$ ipython --no-banner

In [1]: import numpy as np

In [2]: np.set_printoptions(precision=3, suppress=True, linewidth=120)

In [3]: A = np.load("m.npy")

In [4]: print(A)
[[-4.563  0.854  2.495  0.974 -7.583 -0.949  3.588]
 [ 1.397  2.844 -1.368  0.939  8.389 -4.081  0.426]
 [ 4.836 -3.446 -2.151 -2.044  3.074  4.581 -5.049]
 [-2.52  -1.902  1.84  -0.407 -8.825  2.817  0.816]
 [ 4.97  -2.196 -2.472 -1.565  5.787  2.815 -4.529]
 [-1.954  4.436  0.277  2.038  4.705 -6.135  3.534]
 [ 4.399 -0.522 -2.465 -0.819  7.901  0.49  -3.311]
 [-4.982  2.869  2.348  1.834 -4.497 -3.761  4.868]
 [-3.936  4.334  1.453  2.272  0.487 -5.881  4.86 ]
 [-3.647 -0.648  2.253  0.249 -8.66   1.114  2.215]
 [ 3.767 -4.399 -1.342 -2.275 -0.955  5.981 -4.775]
 [ 3.58  -4.453 -1.222 -2.27  -1.44   6.068 -4.671]
 [ 0.031 -3.734  0.708 -1.491 -7.232  5.253 -1.854]
 [ 3.517 -4.467 -1.183 -2.267 -1.596  6.092 -4.635]
 [-4.61   3.828  1.945  2.164 -1.868 -5.132  5.08 ]
 [ 2.267  2.136 -1.738  0.536  8.77  -3.132 -0.526]
 [ 2.775  1.651 -1.94   0.272  8.852 -2.478 -1.117]
 [ 1.412 -4.299  0.012 -1.908 -5.537  5.973 -3.09 ]
 [ 3.222 -4.515 -1.002 -2.245 -2.287  6.175 -4.453]]

In [5]: print(np.abs(np.diag(np.linalg.qr(A)[1])) > 1e-9)
[ True  True False False False False False]

In [6]: print(A @ np.linalg.pinv(A) @ A)
[[-4.563  0.854  2.495  0.974 -7.583 -0.949  3.588]
 [ 1.397  2.844 -1.368  0.939  8.389 -4.081  0.426]
 [ 4.836 -3.446 -2.151 -2.044  3.074  4.581 -5.049]
 [-2.52  -1.902  1.84  -0.407 -8.825  2.817  0.816]
 [ 4.97  -2.196 -2.472 -1.565  5.787  2.815 -4.529]
 [-1.954  4.436  0.277  2.038  4.705 -6.135  3.534]
 [ 4.399 -0.522 -2.465 -0.819  7.901  0.49  -3.311]
 [-4.982  2.869  2.348  1.834 -4.497 -3.761  4.868]
 [-3.936  4.334  1.453  2.272  0.487 -5.881  4.86 ]
 [-3.647 -0.648  2.253  0.249 -8.66   1.114  2.215]
 [ 3.767 -4.399 -1.342 -2.275 -0.955  5.981 -4.775]
 [ 3.58  -4.453 -1.222 -2.27  -1.44   6.068 -4.671]
 [ 0.031 -3.734  0.708 -1.491 -7.232  5.253 -1.854]
 [ 3.517 -4.467 -1.183 -2.267 -1.596  6.092 -4.635]
 [-4.61   3.828  1.945  2.164 -1.868 -5.132  5.08 ]
 [ 2.267  2.136 -1.738  0.536  8.77  -3.132 -0.526]
 [ 2.775  1.651 -1.94   0.272  8.852 -2.478 -1.117]
 [ 1.412 -4.299  0.012 -1.908 -5.537  5.973 -3.09 ]
 [ 3.222 -4.515 -1.002 -2.245 -2.287  6.175 -4.453]]

In [7]: Uu, sig, vt = np.linalg.svd(A)

In [8]: print(np.argmax(sig[:-1] / (sig[1:] + 1e-6)) + 1)
2

In [9]: M2 = Uu[:, :2] @ np.diag(sig[:2]) @ vt[:2]

In [10]: print(round(np.linalg.norm(A - M2, 2), 3), round(float(sig[2]), 3))
0.0 0.0

In [11]: print(np.round(np.linalg.norm(A - M2) / np.linalg.norm(A), 3))
0.0

In [12]: print(np.round(np.abs(A - M2).max(), 3))
0.0

In [13]: print(np.linalg.matrix_rank(M2))
2

In [14]: Xs = A - A.mean(axis=0)

In [15]: Uu, sig, vt = np.linalg.svd(Xs, full_matrices=False)

In [16]: print(np.abs(Uu[:, 0]).argmax())
8

In [17]: print(vt[0] * np.sign(vt[0, np.abs(vt[0]).argmax()]))
[ 0.375 -0.441 -0.133 -0.227 -0.101  0.599 -0.476]

In [18]: print(np.round(Xs.mean(axis=0), 3) + 0)
[0. 0. 0. 0. 0. 0. 0.]

In [19]: print(sig.round(3) + 0)
[31.564 29.444  0.     0.     0.     0.     0.   ]

In [20]: print(np.round(sig ** 2 / (sig ** 2).sum(), 3) + 0)
[0.535 0.465 0.    0.    0.    0.    0.   ]
